% python3 -q
>>> import numpy as np
>>> np.set_printoptions(precision=2, suppress=True, linewidth=140, sign=" ")
>>> rd = lambda a: np.round(a, 2) + 0
>>> m1 = np.array([[0, 3, 2, -3], [0, 0, 2, 1], [0, 0, 0, 0], [0, 0, 0, 0]])
>>> rank = np.linalg.matrix_rank(m1)
>>> print(rank)
2
>>> N = np.linalg.svd(m1)[2][rank:].T
>>> print([int(np.linalg.matrix_rank(np.delete(m1, i, axis=0))) for i in range(4)])
[1, 1, 2, 2]
>>> print(rd(m1 @ N))
[[ 0.  0.]
 [ 0.  0.]
 [ 0.  0.]
 [ 0.  0.]]
>>> print([int(np.linalg.matrix_rank(m1[:, :j + 1])) for j in range(4)])
[0, 1, 2, 2]
>>> W1 = np.array([[1, 1, 0], [0, 1, 3], [-5, 2, 0], [5, 5, 0]])
>>> b = np.array([0, 7, 2])
>>> hid = np.maximum(m1 @ W1 + b, 0)
>>> print(np.linalg.matrix_rank(hid))
2
>>> print((hid > 0).astype(int))
[[ 0  0  1]
 [ 0  1  1]
 [ 0  1  1]
 [ 0  1  1]]
>>> print(hid)
[[  0   0  11]
 [  0  16   2]
 [  0   7   2]
 [  0   7   2]]
>>> print((hid > 0).mean(axis=0))
[ 0.    0.75  1.  ]
>>> W2 = np.array([[-3, -1, 2], [-3, 0, 0], [-1, -1, 3]])
>>> print(W1 @ W2)
[[ -6  -1   2]
 [ -6  -3   9]
 [  9   5 -10]
 [-30  -5  10]]
>>> print((hid @ W2).round(6).argmax(axis=1))
[ 2  2  2  2]
>>> left, s, vt = np.linalg.svd(m1)
>>> evecs = vt[:(s > 1e-8).sum()]
>>> rng = np.random.default_rng(704040)
>>> x = m1[3] + 2 * m1[0] + rng.integers(2) * np.eye(4)[0]
>>> print(x)
[ 0.  6.  4. -6.]
>>> print(rd(np.diag(evecs.T @ evecs)))
[ 0.    0.41  0.92  0.67]
>>> print(np.allclose(evecs.T @ evecs @ x, x))
True
>>> print(rd(evecs.T @ evecs))
[[ 0.    0.    0.    0.  ]
 [ 0.    0.41  0.22 -0.44]
 [ 0.    0.22  0.92  0.17]
 [ 0.   -0.44  0.17  0.67]]
>>> print(rd(np.linalg.eigvals(m1).sum().real))
0.0
>>> print(rd(np.linalg.det(m1[::-1])))
0.0
>>> print(np.einsum("ij,ji->", m1, m1))
0
>>> print(rd(np.linalg.det(m1.T)))
0.0
>>> feats = np.loadtxt("data.csv", delimiter=",")
>>> print(rd(feats))
[[ 0.82 -0.55 -0.18]
 [-0.55 -0.64 -0.55]
 [-0.18 -0.55  0.82]]
>>> print(rd(feats @ feats.T))
[[ 1.  0.  0.]
 [ 0.  1.  0.]
 [ 0.  0.  1.]]
>>> print(rd(np.linalg.svd(feats, compute_uv=False)))
[ 1.  1.  1.]
>>> x = np.array([2, 2, -2])
>>> print(rd(np.linalg.det(feats)))
-1.0
>>> print(rd(np.abs(np.linalg.eigvals(feats))))
[ 1.  1.  1.]
>>> print(rd(np.linalg.norm(x)), rd(np.linalg.norm(feats @ x)))
3.46 3.46
>>> print(rd(np.sort(np.abs(np.degrees(np.angle(np.linalg.eigvals(feats)))))))
[   0.    0.  180.]
>>> print(rd(np.linalg.inv(feats)))
[[ 0.82 -0.55 -0.18]
 [-0.55 -0.64 -0.55]
 [-0.18 -0.55  0.82]]
>>> ev, evecs = np.linalg.eigh(feats)
>>> x = np.array([-6, -3, -5])
>>> print(rd(np.abs(feats).sum(axis=1).max()), np.abs(ev).max())
1.73 1.0
>>> print(rd(evecs * np.maximum(ev, 0) @ evecs.T))
[[ 0.91 -0.27 -0.09]
 [-0.27  0.18 -0.27]
 [-0.09 -0.27  0.91]]
>>> print(rd(evecs * np.abs(ev) @ evecs.T))
[[ 1.  0.  0.]
 [ 0.  1.  0.]
 [ 0.  0.  1.]]
>>> print(rd(np.linalg.eigvals(feats).sum().real))
1.0
>>> print(np.einsum("ij,ji->", feats, feats))
3.0
>>> print(rd(np.einsum("ii->", feats)))
1.0
>>> Q, _ = np.linalg.qr(np.array([[-0.3, 0.8, -0.2, 0.1, 1.4],
...     [0.0, -0.7, -0.5, -0.1, 1.0],
...     [1.9, 0.5, -1.5, -0.3, 0.2],
...     [0.3, 1.7, 1.1, -0.6, 1.1],
...     [2.2, -0.1, 0.2, -0.1, -0.1]]))
>>> evecs, _ = np.linalg.qr(np.array([[0.5, 0.2, -0.1], [0.9, -0.4, 0.5], [-1.5, 0.0, -0.4]]))
>>> s = 20 * 0.9 ** np.arange(3)
>>> J = Q[:, :3] * s @ evecs[:3]
>>> print(rd(J))
[[ -7.71  -5.31  -1.49]
 [  1.09   5.46  -3.57]
 [-14.08   8.52   5.46]
 [ -3.32 -11.78  10.  ]
 [  4.23   8.6   14.5 ]]
>>> print(rd(np.linalg.norm(J[1], 1)), rd(np.linalg.norm(J[1], np.inf)))
10.13 5.46
>>> print(rd(np.linalg.norm(J, axis=0)))
[ 16.97  18.53  18.84]
>>> print(rd(np.linalg.norm(J, 2)))
20.0
